In [1]: import numpy as np

In [2]: from numpy import linalg as LA

In [3]: np.set_printoptions(precision=2, suppress=True, linewidth=160)

In [4]: def tidy(a):
   ...:     return np.round(a, 2) + 0
   ...: 

In [5]: basis = np.array([[3, -3, -4, -2, 3, 2], [-3, -1, -1, 5, 1, -5]])

In [6]: rng = np.random.default_rng(489)

In [7]: X = rng.normal(size=(35, 2)) @ basis + np.array([6, 0, -6, 3, -2, -8])

In [8]: tidy(X)
Out[8]: 
array([[  2.39,  -0.85,  -6.76,   8.75,  -1.15, -13.75],
       [  1.76,  -2.66,  -8.97,  11.  ,   0.66, -16.  ],
       [  1.87,   0.45,  -5.09,   8.51,  -2.45, -13.51],
       [  3.13,   4.71,   0.12,   3.54,  -6.71,  -8.54],
       [  7.75,   3.58,  -1.67,  -2.16,  -5.58,  -2.84],
       [ 11.09,  -2.44,  -9.48,  -2.38,   0.44,  -2.62],
       [  6.06,   2.08,  -3.41,   1.35,  -4.08,  -6.35],
       [  5.74,  -1.04,  -7.28,   4.15,  -0.96,  -9.15],
       [  8.11,   1.6 ,  -4.18,  -1.18,  -3.6 ,  -3.82],
       [  8.94,   3.  ,  -2.49,  -3.42,  -5.  ,  -1.58],
       [  8.23,  -5.7 , -13.3 ,   4.11,   3.7 ,  -9.11],
       [ 13.14,  -1.94,  -9.02,  -5.66,  -0.06,   0.66],
       [  2.04,   5.93,   1.74,   4.16,  -7.93,  -9.16],
       [  8.77,  -1.35,  -7.92,   0.09,  -0.65,  -5.09],
       [  1.21,   0.19,  -5.37,   9.65,  -2.19, -14.65],
       [ 10.72,   5.26,   0.18,  -7.63,  -7.26,   2.63],
       [  9.95,  -2.03,  -8.86,  -1.08,   0.03,  -3.92],
       [  6.16,   0.59,  -5.28,   2.34,  -2.59,  -7.34],
       [  9.22,  -7.63, -15.81,   4.16,   5.63,  -9.16],
       [  7.04,   1.88,  -3.74,   0.11,  -3.88,  -5.11],
       [ 13.54,  -0.84,  -7.68,  -7.05,  -1.16,   2.05],
       [  2.74,   2.6 ,  -2.48,   5.67,  -4.6 , -10.67],
       [  0.93,   4.07,  -0.49,   7.13,  -6.07, -12.13],
       [  3.88,   0.58,  -5.1 ,   5.57,  -2.58, -10.57],
       [  3.31,   4.75,   0.16,   3.26,  -6.75,  -8.26],
       [  5.71,   6.04,   1.57,  -1.12,  -8.04,  -3.88],
       [  9.31,  -1.27,  -7.86,  -0.74,  -0.73,  -4.26],
       [  0.85,   1.8 ,  -3.32,   8.94,  -3.8 , -13.94],
       [  4.83,  -1.63,  -7.94,   5.88,  -0.37, -10.88],
       [  3.75,  -1.59,  -7.8 ,   7.38,  -0.41, -12.38],
       [  4.92,   3.21,  -1.9 ,   2.12,  -5.21,  -7.12],
       [  5.71,  -6.47, -14.06,   8.27,   4.47, -13.27],
       [  4.01,   2.21,  -3.07,   4.17,  -4.21,  -9.17],
       [ 12.4 ,  -1.99,  -9.03,  -4.58,  -0.01,  -0.42],
       [  2.33,   0.42,  -5.17,   7.89,  -2.42, -12.89]])

In [9]: x = np.array([-1, 2, 2, -2, 0, 0])

In [10]: np.sign((X @ x).round(6))
Out[10]: 
array([-1., -1., -1., -1.,  1., -1., -1., -1., -1., -1., -1., -1.,  1., -1., -1.,  1., -1., -1., -1., -1., -1., -1., -1., -1., -1.,  1., -1., -1., -1., -1.,
       -1., -1., -1., -1., -1.])

In [11]: (X @ x).argmax()
Out[11]: np.int64(15)

In [12]: LA.norm(X @ x) <= LA.norm(X, 2) * LA.norm(x) + 1e-9
Out[12]: np.True_

In [13]: W = np.array([[-1, 2, 0, -3, 1],
    ...:     [-1, -1, -2, 3, -3],
    ...:     [3, -2, 1, 0, 0],
    ...:     [-2, 3, 2, 3, -1],
    ...:     [1, -1, 0, -1, 2],
    ...:     [-1, -3, 3, 2, 2]])

In [14]: coef = np.array([3, 1, 3, 2, 1])

In [15]: hid = np.maximum(X @ W + coef, 0)

In [16]: tidy((hid > 0).mean(axis=0))
Out[16]: array([0.  , 0.97, 0.  , 0.2 , 0.29])

In [17]: basis = np.array([[2, 0, 1], [0, 1, 2], [1, 0, 0], [1, 2, 1], [0, 1, 2]])

In [18]: print((hid @ basis).round(6).argmax(axis=1))
[2 2 2 2 2 2 2 2 2 2 2 2 2 2 2 0 2 2 2 2 2 2 2 2 2 2 2 2 2 2 2 2 2 2 2]
